% ipython --no-banner

In [1]: import numpy as np

In [2]: np.set_printoptions(suppress=True, linewidth=160)

In [3]: rnd = lambda a: np.round(a, 3) + 0

In [4]: J = np.loadtxt("run6.csv", delimiter=",")

In [5]: J
Out[5]: 
array([[ 3.995,  5.194,  1.502],
       [ 0.884,  2.01 , -5.648],
       [ 4.163, -0.691, -1.201],
       [ 0.383,  6.529, -3.983],
       [-0.743, -1.129, -0.301],
       [ 0.285,  0.912,  0.348],
       [-0.217, -1.736, -0.649],
       [ 0.762, -0.407,  2.113],
       [ 2.018,  0.383,  0.766],
       [ 0.353,  1.758, -8.01 ],
       [ 1.578,  4.214,  0.165],
       [ 3.289, -1.169,  3.361],
       [ 0.455,  0.658, -4.127],
       [ 1.333,  2.23 , -0.34 ],
       [-2.264, -0.143, -0.358],
       [-4.551,  0.624, -5.852],
       [ 2.573, -3.251, -2.382],
       [-1.824, -1.45 , -0.037],
       [ 0.463,  2.83 ,  4.446],
       [ 1.244,  1.624,  2.97 ],
       [ 2.589, -4.848, -2.024],
       [-4.381,  1.599, -2.559],
       [-1.151, -0.729,  1.238],
       [-3.091,  0.184, -0.037],
       [-0.591,  1.089,  1.411],
       [ 2.156,  3.08 ,  2.193],
       [ 0.067, -3.241, -2.259]])

In [6]: Xs = (J - J.mean(axis=0)) / J.std(axis=0)

In [7]: print(rnd(Xs.std(axis=0)))
[1. 1. 1.]

In [8]: np.argwhere(np.abs(Xs) > 2)
Out[8]: 
array([[ 3,  1],
       [ 9,  2],
       [15,  0],
       [20,  1],
       [21,  0]])

In [9]: beta = np.linalg.lstsq(np.delete(Xs, 0, axis=1), Xs[:, 0])[0]

In [10]: np.abs(beta).argmax()
Out[10]: np.int64(1)

In [11]: U, sigma, Vt = np.linalg.svd(J, full_matrices=False)

In [12]: U.shape, sigma.shape, Vt.shape
Out[12]: ((27, 3), (3,), (3, 3))

In [13]: rnd(np.cumsum(sigma ** 2) / np.sum(sigma ** 2))
Out[13]: array([0.46 , 0.787, 1.   ])

In [14]: print((sigma > 1e-8).sum())
3

In [15]: rnd(np.sqrt((sigma ** 2).sum())), rnd(np.linalg.norm(J))
Out[15]: (np.float64(23.569), np.float64(23.569))

In [16]: K = np.loadtxt("test3.csv", delimiter=",")

In [17]: K
Out[17]: 
array([[-1.,  0.],
       [ 1.,  2.],
       [ 3.,  4.],
       [ 5.,  6.]])

In [18]: U, sigma, Vt = np.linalg.svd(K, full_matrices=False)

In [19]: rnd(np.abs(Vt[0]))
Out[19]: array([0.624, 0.782])

In [20]: rnd(Vt @ Vt.T)
Out[20]: 
array([[1., 0.],
       [0., 1.]])

In [21]: np.allclose(U * sigma @ Vt, K)
Out[21]: True

In [22]: other = np.c_[K[:, :1] @ np.array([[-1]]), np.array([-1, 1, 2, -1])]

In [23]: other
Out[23]: 
array([[ 1., -1.],
       [-1.,  1.],
       [-3.,  2.],
       [-5., -1.]])

In [24]: np.linalg.matrix_rank(other)
Out[24]: np.int64(2)

In [25]: rnd(np.linalg.lstsq(K, other[:, 0])[0])
Out[25]: array([-1.,  0.])
